In [1]: import numpy as np

In [2]: from numpy import linalg as LA

In [3]: np.set_printoptions(precision=3, suppress=True, linewidth=200)

In [4]: A = np.load("w.npy")

In [5]: A
Out[5]: 
array([[ 0,  0,  0,  0,  0],
       [ 0, -2,  0,  0,  0],
       [ 0,  0, -2,  0,  0],
       [ 0,  0,  0,  1,  0],
       [ 0,  0,  0,  0,  0]])

In [6]: # row 4 repeats row 0

In [7]: np.sort(LA.eigvals(A))
Out[7]: array([-2., -2.,  0.,  0.,  1.])

In [8]: LA.matrix_rank(A - A[0, 0] * np.eye(5))
Out[8]: np.int64(3)

In [9]: F = np.loadtxt("arr.csv", delimiter=",")

In [10]: F
Out[10]: 
array([[  2.,   0.,  -1.,  -1.,   0.],
       [  0.,   2.,  -2.,  -2.,  -1.],
       [  1.,   2.,  -4.,  -3.,  -2.],
       [  2.,   4.,  -4.,  -3.,  -2.],
       [  1.,   6.,  -2.,  -3.,  -2.],
       [ -1.,   4.,  -1.,  -4.,  -3.],
       [ -3.,   3.,   0.,  -5.,  -2.],
       [ -2.,   1.,  -2.,  -4.,  -1.],
       [ -2.,   3.,  -2.,  -3.,   1.],
       [  0.,   3.,  -3.,  -4.,   2.],
       [ -2.,   4.,  -5.,  -5.,   4.],
       [ -1.,   5.,  -5.,  -4.,   5.],
       [ -1.,   4.,  -7.,  -3.,   6.],
       [  0.,   4.,  -8.,  -4.,   7.],
       [  0.,   4., -10.,  -3.,   9.],
       [  0.,   6., -12.,  -5.,  10.],
       [  1.,   8., -10.,  -6.,   9.],
       [  3.,   8.,  -9.,  -4.,   7.],
       [  2.,   8.,  -7.,  -6.,   6.],
       [  1.,   9.,  -7.,  -5.,   4.],
       [  2.,   9.,  -6.,  -6.,   4.],
       [  0.,  11.,  -5.,  -6.,   3.],
       [  2.,  10.,  -3.,  -7.,   4.],
       [  0.,   9.,  -3.,  -6.,   5.],
       [  2.,   7.,  -5.,  -5.,   7.],
       [  1.,   7.,  -3.,  -5.,   7.],
       [  1.,   5.,  -3.,  -3.,   9.],
       [  3.,   6.,  -2.,  -5.,  11.],
       [  3.,   5.,   0.,  -3.,   9.],
       [  1.,   5.,  -2.,  -1.,   7.],
       [  1.,   3.,  -3.,   0.,   8.],
       [  0.,   1.,  -5.,   2.,  10.],
       [  0.,   2.,  -3.,   3.,  12.],
       [  2.,   3.,  -2.,   1.,  12.],
       [  1.,   3.,  -1.,   3.,  14.],
       [  2.,   1.,   1.,   3.,  14.],
       [  2.,  -1.,   3.,   1.,  13.]])

In [11]: Ac = (F - F.mean(axis=0)) / F.std(axis=0)

In [12]: np.argwhere(np.abs(Ac) > 2)
Out[12]: 
array([[ 6,  0],
       [15,  2],
       [21,  1],
       [32,  3],
       [34,  3],
       [35,  3],
       [36,  2]])

In [13]: c = LA.lstsq(np.delete(Ac, 0, axis=1), Ac[:, 0])[0]

In [14]: np.round(1 - np.var(Ac[:, 0] - np.delete(Ac, 0, axis=1) @ c), 3)
Out[14]: np.float64(0.291)

In [15]: blk = np.stack([F, 4 * F, F[::-1]])

In [16]: np.einsum("bij,cij->bc", blk, blk)
Out[16]: 
array([[ 4798., 19192.,  2437.],
       [19192., 76768.,  9748.],
       [ 2437.,  9748.,  4798.]])

In [17]: blk.shape
Out[17]: (3, 37, 5)

In [18]: (blk @ F.T).shape
Out[18]: (3, 37, 37)
